$ ipython --no-banner

In [1]: import numpy as np

In [2]: import numpy.linalg as la

In [3]: np.set_printoptions(precision=2, suppress=True, linewidth=200, floatmode="fixed")

In [4]: rd = lambda a: np.round(a, 2) + 0

In [5]: W0 = np.loadtxt("case8.csv", delimiter=",")

In [6]: rd(W0)
Out[6]: 
array([[-0.77,  0.37, -0.22, -0.47],
       [ 0.45, -0.24, -0.24, -0.83],
       [-0.18, -0.51, -0.80,  0.28],
       [-0.41, -0.74,  0.51, -0.16]])

In [7]: np.allclose(W0, W0.T)
Out[7]: False

In [8]: rd((W0 - W0.T) / 2)
Out[8]: 
array([[ 0.00, -0.04, -0.02, -0.03],
       [ 0.04,  0.00,  0.13, -0.04],
       [ 0.02, -0.13,  0.00, -0.12],
       [ 0.03,  0.04,  0.12,  0.00]])

In [9]: rd(la.matrix_power(W0, 4))
Out[9]: 
array([[ 0.98,  0.16,  0.00,  0.14],
       [-0.14,  0.83, -0.54,  0.02],
       [-0.14,  0.45,  0.75,  0.47],
       [-0.08, -0.29, -0.39,  0.87]])

In [10]: rd(np.trace(W0))
Out[10]: np.float64(-1.96)

In [11]: rd(np.sort(np.abs(la.eigvals(W0))))
Out[11]: array([1.00, 1.00, 1.00, 1.00])

In [12]: rd(np.abs(la.eigvals(W0)).max())
Out[12]: np.float64(1.0)

In [13]: rd(la.det(W0))
Out[13]: np.float64(-1.0)

In [14]: rd(W0 @ W0)
Out[14]: 
array([[ 0.99,  0.08,  0.02,  0.07],
       [-0.08,  0.96, -0.28,  0.05],
       [-0.06,  0.25,  0.94,  0.24],
       [-0.05, -0.12, -0.22,  0.97]])

In [15]: arr = np.loadtxt("test1.csv", delimiter=",")

In [16]: rd(arr)
Out[16]: 
array([[ 0.97, -0.26,  0.00,  0.00],
       [ 0.26,  0.97,  0.00,  0.00],
       [ 0.00,  0.00,  1.00,  0.00],
       [ 0.00,  0.00,  0.00,  1.00]])

In [17]: rd(la.pinv(W0))
Out[17]: 
array([[-0.77,  0.45, -0.18, -0.41],
       [ 0.37, -0.24, -0.51, -0.74],
       [-0.22, -0.24, -0.80,  0.51],
       [-0.47, -0.83,  0.28, -0.16]])

In [18]: rd(la.svd(W0, compute_uv=False))
Out[18]: array([1.00, 1.00, 1.00, 1.00])

In [19]: rd(W0[:, 3] @ W0[:, 1])
Out[19]: np.float64(0.0)

In [20]: rd(la.norm(W0, axis=0))
Out[20]: array([1.00, 1.00, 1.00, 1.00])

In [21]: rd(W0 @ W0.T)
Out[21]: 
array([[1.00, 0.00, 0.00, 0.00],
       [0.00, 1.00, 0.00, 0.00],
       [0.00, 0.00, 1.00, 0.00],
       [0.00, 0.00, 0.00, 1.00]])

In [22]: r0 = np.array([0, 1, 2])

In [23]: rd(np.correlate(arr[3], arr[0], "full"))
Out[23]: array([ 0.00,  0.00,  0.00,  0.00,  0.00, -0.26,  0.97])

In [24]: np.convolve(arr[3], r0)
Out[24]: array([0.00, 0.00, 0.00, 0.00, 1.00, 2.00])

In [25]: np.polyval(r0, arr[3])
Out[25]: array([2.00, 2.00, 2.00, 3.00])

In [26]: rd(np.sort(la.eigvals(arr).real))
Out[26]: array([0.97, 0.97, 1.00, 1.00])

In [27]: np.flatnonzero(la.matrix_power((arr != 0) + (arr.T != 0) + np.eye(4), 4)[0])
Out[27]: array([0, 1])

In [28]: M = np.loadtxt("run15.csv", delimiter=",")

In [29]: M
Out[29]: 
array([[ 3.00,  4.00,  5.00,  6.00],
       [ 7.00,  8.00,  9.00, 10.00],
       [11.00, 12.00, 13.00, 14.00]])

In [30]: la.cond(M) > 100
Out[30]: np.True_

In [31]: rd(la.norm(M, 2) / la.norm(M))
Out[31]: np.float64(1.0)

In [32]: np.abs(np.diag(la.qr(M)[1])) > 1e-9
Out[32]: array([ True,  True, False])

In [33]: np.unique(M.round(6), axis=0).shape
Out[33]: (3, 4)

In [34]: U, sigma, Vh = la.svd(M)

In [35]: np.argmax(sigma[:-1] / (sigma[1:] + 1e-6)) + 1
Out[35]: np.int64(2)

In [36]: A2 = U[:, :2] @ np.diag(sigma[:2]) @ Vh[:2]

In [37]: la.matrix_rank(A2)
Out[37]: np.int64(2)

In [38]: rd(A2)
Out[38]: 
array([[ 3.00,  4.00,  5.00,  6.00],
       [ 7.00,  8.00,  9.00, 10.00],
       [11.00, 12.00, 13.00, 14.00]])
